% python3 -q
>>> import numpy as np
>>> np.set_printoptions(precision=4, suppress=True, linewidth=140)
>>> A = np.array([[12.0, -4.0, 0.0], [8.0, 0.0, 0.0], [8.0, -4.0, 4.0]])
>>> A
array([[12., -4.,  0.],
       [ 8.,  0.,  0.],
       [ 8., -4.,  4.]])
>>> u = np.array([1, 2, -1])
>>> print(np.cross(A[1, :3], A[2, :3]))
[  0. -32. -32.]
>>> np.array([np.convolve(row, u, "same") for row in A])
array([[ 20., -20.,   4.],
       [ 16.,  -8.,   0.],
       [ 12., -12.,  12.]])
>>> print(np.correlate(A[1], A[2], "full"))
[ 32. -32.  64.   0.   0.]
>>> X = np.loadtxt("x.csv", delimiter=",")
>>> X
array([[0., 1., 0.],
       [0., 0., 1.],
       [1., 0., 0.]])
>>> out = np.linalg.inv(X)
>>> print(np.round(np.linalg.cond(X), 4))
1.0
>>> mat = np.loadtxt("out9.csv", delimiter=",")
>>> mat
array([[-0.7852,  0.1425],
       [ 1.2   , -0.4   ],
       [-0.8   ,  0.1   ]])
>>> print(np.linalg.matrix_rank(mat, rtol=0.1))
1
>>> np.linalg.cond(mat) > 100
np.False_
>>> print(np.argsort(-np.linalg.norm(mat, axis=0).round(6), kind="stable")[:3])
[0 1]
>>> [round(float(x), 4) for x in np.linalg.svd(mat, compute_uv=False)[:3]]
[1.6927, 0.1468]
>>> np.round(np.linalg.norm(mat, 2) / np.linalg.norm(mat), 4)
np.float64(0.9963)
>>> round(np.log10(np.linalg.cond(mat)))
1
>>> x = np.array([-1, 0])
>>> y = mat @ x
>>> c, lr = np.zeros(2), 1 / np.linalg.norm(mat, 2) ** 2
>>> for i in range(150):
...     c -= lr * mat.T @ (mat @ c - y)
...     if i % 50 == 0: print(i, round(np.linalg.norm(mat @ c - y), 4))
... 
0 0.0355
50 0.0243
100 0.0167
>>> round(float(np.linalg.cond(mat)), 4)
11.5324
>>> u, v = mat[1], mat[0]
>>> u @ u
np.float64(1.6)
>>> pr = (u @ v) / (u @ u) * u
>>> np.linalg.matrix_rank(np.outer(u, v))
np.int64(1)
>>> np.outer(u, v)
array([[-0.9422,  0.171 ],
       [ 0.3141, -0.057 ]])
>>> data = np.load("sample9.npy")
>>> data
array([[-0.9987,  0.6751, -0.2165],
       [ 0.964 , -0.2913,  0.0997],
       [ 0.821 , -0.04  ,  0.04  ],
       [ 0.9488, -0.3275,  0.0997],
       [-0.9995, -0.3095, -0.0798],
       [ 0.8617, -0.8337,  0.1974],
       [ 0.8764, -0.0699,  0.05  ],
       [ 0.1974,  0.5649, -0.0798],
       [ 0.4136, -0.1974,  0.04  ],
       [ 0.7531, -0.0798,  0.04  ],
       [-1.    ,  0.9289, -0.4053],
       [-0.5915, -0.2913,  0.02  ],
       [ 0.9801, -0.01  ,  0.0699],
       [-0.9354,  0.8511, -0.2165],
       [-0.5511,  0.1586, -0.04  ],
       [-0.9849,  0.4621, -0.1391],
       [ 0.9727, -0.1194,  0.0798],
       [ 0.1781,  0.6107, -0.0898],
       [-0.8896,  0.2729, -0.0798]])
>>> x = np.array([4, 3, -2])
>>> y = data @ x
>>> print(np.round(np.linalg.pinv(data) @ data, 4) + 0)
[[1. 0. 0.]
 [0. 1. 0.]
 [0. 0. 1.]]
>>> rng = np.random.default_rng(385915)
>>> y = y + 0.3 * rng.normal(size=19)
>>> print(y)
[-1.5008  2.6929  2.9732  3.2776 -4.1795  0.6491  2.9868  2.9236  0.9218  2.4797 -0.5827 -3.4316  3.7673 -0.9343 -1.5786 -2.0415  3.5336
  2.1676 -2.4274]
>>> c, *_ = np.linalg.lstsq(data, y)
>>> print(c)
[ 3.9326  2.5894 -2.6516]
>>> np.round(data.T @ (y - data @ c), 4) + 0
array([0., 0., 0.])
>>> feats = np.array([[0, 1, -4], [0, 0, -3], [0, 0, 0]])
>>> left, s, vt = np.linalg.svd(feats)
>>> np.argmax(s[:-1] / (s[1:] + 1e-6)) + 1
np.int64(2)
>>> s
array([5.0645, 0.5924, 0.    ])
>>> out = left[:, :2] @ np.diag(s[:2]) @ vt[:2]
>>> round(np.linalg.norm(feats - out, 2), 4), s[2]
(np.float64(0.0), np.float64(0.0))
>>> round(np.linalg.norm(feats - out) / np.linalg.norm(feats), 4)
np.float64(0.0)
>>> out.round(4) + 0
array([[ 0.,  1., -4.],
       [ 0.,  0., -3.],
       [ 0.,  0.,  0.]])
>>> np.allclose(feats[:-1].T @ np.linalg.lstsq(feats[:-1].T, feats[-1])[0], feats[-1])
True
>>> np.abs(np.diag(np.linalg.qr(feats)[1])) > 1e-9
array([False, False, False])
